$ ipython --no-banner

In [1]: import numpy as np

In [2]: np.set_printoptions(precision=2, suppress=True, linewidth=120)

In [3]: tidy = lambda a: np.round(a, 2) + 0

In [4]: A = np.loadtxt("out15.csv", delimiter=",")

In [5]: A
Out[5]: 
array([[1.  , 0.2 , 0.04, 0.01, 0.  , 0.  , 0.  , 0.  ],
       [0.2 , 1.  , 0.2 , 0.04, 0.01, 0.  , 0.  , 0.  ],
       [0.04, 0.2 , 1.  , 0.2 , 0.04, 0.01, 0.  , 0.  ],
       [0.01, 0.04, 0.2 , 1.  , 0.2 , 0.04, 0.01, 0.  ],
       [0.  , 0.01, 0.04, 0.2 , 1.  , 0.2 , 0.04, 0.01],
       [0.  , 0.  , 0.01, 0.04, 0.2 , 1.  , 0.2 , 0.04],
       [0.  , 0.  , 0.  , 0.01, 0.04, 0.2 , 1.  , 0.2 ],
       [0.  , 0.  , 0.  , 0.  , 0.01, 0.04, 0.2 , 1.  ]])

In [6]: w, V = np.linalg.eigh(A)

In [7]: x0 = np.array([9, 6, 1, 1, 8, 3, 6, 2])

In [8]: tidy(x0 @ A @ x0)
Out[8]: np.float64(289.24)

In [9]: t3 = np.stack([A, 3 * A, A[::-1]])

In [10]: (t3 @ A.T).shape
Out[10]: (3, 8, 8)

In [11]: tidy(t3.sum(axis=0))
Out[11]: 
array([[4.  , 0.8 , 0.16, 0.04, 0.01, 0.04, 0.2 , 1.  ],
       [0.8 , 4.  , 0.8 , 0.17, 0.08, 0.2 , 1.  , 0.2 ],
       [0.16, 0.8 , 4.01, 0.84, 0.36, 1.04, 0.2 , 0.04],
       [0.04, 0.17, 0.84, 4.2 , 1.8 , 0.36, 0.08, 0.01],
       [0.01, 0.08, 0.36, 1.8 , 4.2 , 0.84, 0.17, 0.04],
       [0.04, 0.2 , 1.04, 0.36, 0.84, 4.01, 0.8 , 0.16],
       [0.2 , 1.  , 0.2 , 0.08, 0.17, 0.8 , 4.  , 0.8 ],
       [1.  , 0.2 , 0.04, 0.01, 0.04, 0.16, 0.8 , 4.  ]])

In [12]: np.linalg.matrix_rank(t3)
Out[12]: array([8, 8, 8])

In [13]: tidy(np.linalg.det(t3))
Out[13]: array([   0.75, 4930.01,    0.75])

In [14]: np.linalg.matrix_rank(t3.reshape(3, -1))
Out[14]: np.int64(2)

In [15]: tidy(np.einsum("bij,cij->bc", t3, t3))
Out[15]: 
array([[ 8.58, 25.74,  0.91],
       [25.74, 77.22,  2.72],
       [ 0.91,  2.72,  8.58]])

In [16]: tidy(np.abs(np.linalg.eigvals(A)).max())
Out[16]: np.float64(1.45)

In [17]: tidy(np.linalg.det(A))
Out[17]: np.float64(0.75)

In [18]: tidy(np.linalg.matrix_power(A, 2))
Out[18]: 
array([[1.04, 0.41, 0.12, 0.04, 0.01, 0.  , 0.  , 0.  ],
       [0.41, 1.08, 0.42, 0.12, 0.04, 0.01, 0.  , 0.  ],
       [0.12, 0.42, 1.08, 0.42, 0.12, 0.04, 0.01, 0.  ],
       [0.04, 0.12, 0.42, 1.08, 0.42, 0.12, 0.04, 0.01],
       [0.01, 0.04, 0.12, 0.42, 1.08, 0.42, 0.12, 0.04],
       [0.  , 0.01, 0.04, 0.12, 0.42, 1.08, 0.42, 0.12],
       [0.  , 0.  , 0.01, 0.04, 0.12, 0.42, 1.08, 0.41],
       [0.  , 0.  , 0.  , 0.01, 0.04, 0.12, 0.41, 1.04]])

In [19]: np.allclose(A @ A.T, A.T @ A)
Out[19]: True

In [20]: np.trace(A)
Out[20]: np.float64(8.0)

In [21]: Y = A / np.linalg.norm(A, axis=1, keepdims=True)

In [22]: cov = Y @ Y.T

In [23]: (cov - 2 * np.eye(8)).round(6).argmax(axis=1)
Out[23]: array([1, 0, 3, 2, 5, 4, 7, 6])

In [24]: tidy(np.linalg.norm(Y, axis=1))
Out[24]: array([1., 1., 1., 1., 1., 1., 1., 1.])

In [25]: q, V = np.linalg.qr(A[:, :1])[0], np.linalg.qr(A[:, 1:])[0]

In [26]: sv = np.linalg.svd(q.T @ V, compute_uv=False)

In [27]: tidy(sv)
Out[27]: array([0.39])

In [28]: tidy(np.degrees(np.arccos(sv.clip(0, 1))))
Out[28]: array([67.27])

In [29]: M = np.loadtxt("data.csv", delimiter=",")

In [30]: M
Out[30]: 
array([[ 1.,  1.,  1.,  0., -2.,  1.,  0., -2.],
       [ 1.,  1.,  1.,  0., -2.,  1.,  0., -2.],
       [ 0.,  0.,  0.,  0.,  0.,  0.,  0.,  0.],
       [ 2.,  2.,  2.,  0., -4.,  2.,  0., -4.],
       [ 2.,  2.,  2.,  0., -4.,  2.,  0., -4.],
       [ 2.,  2.,  2.,  0., -4.,  2.,  0., -4.],
       [ 1.,  1.,  1.,  0., -2.,  1.,  0., -2.],
       [ 2.,  2.,  2.,  0., -4.,  2.,  0., -4.],
       [ 0.,  0.,  0.,  0.,  0.,  0.,  0.,  0.],
       [ 0.,  0.,  0.,  0.,  0.,  0.,  0.,  0.],
       [ 0.,  0.,  0.,  0.,  0.,  0.,  0.,  0.],
       [ 0.,  0.,  0.,  0.,  0.,  0.,  0.,  0.],
       [ 1.,  1.,  1.,  0., -2.,  1.,  0., -2.]])

In [31]: tidy(np.trace(np.linalg.pinv(M) @ M))
Out[31]: np.float64(1.0)

In [32]: tidy(M @ np.linalg.pinv(M) @ M)
Out[32]: 
array([[ 1.,  1.,  1.,  0., -2.,  1.,  0., -2.],
       [ 1.,  1.,  1.,  0., -2.,  1.,  0., -2.],
       [ 0.,  0.,  0.,  0.,  0.,  0.,  0.,  0.],
       [ 2.,  2.,  2.,  0., -4.,  2.,  0., -4.],
       [ 2.,  2.,  2.,  0., -4.,  2.,  0., -4.],
       [ 2.,  2.,  2.,  0., -4.,  2.,  0., -4.],
       [ 1.,  1.,  1.,  0., -2.,  1.,  0., -2.],
       [ 2.,  2.,  2.,  0., -4.,  2.,  0., -4.],
       [ 0.,  0.,  0.,  0.,  0.,  0.,  0.,  0.],
       [ 0.,  0.,  0.,  0.,  0.,  0.,  0.,  0.],
       [ 0.,  0.,  0.,  0.,  0.,  0.,  0.,  0.],
       [ 0.,  0.,  0.,  0.,  0.,  0.,  0.,  0.],
       [ 1.,  1.,  1.,  0., -2.,  1.,  0., -2.]])
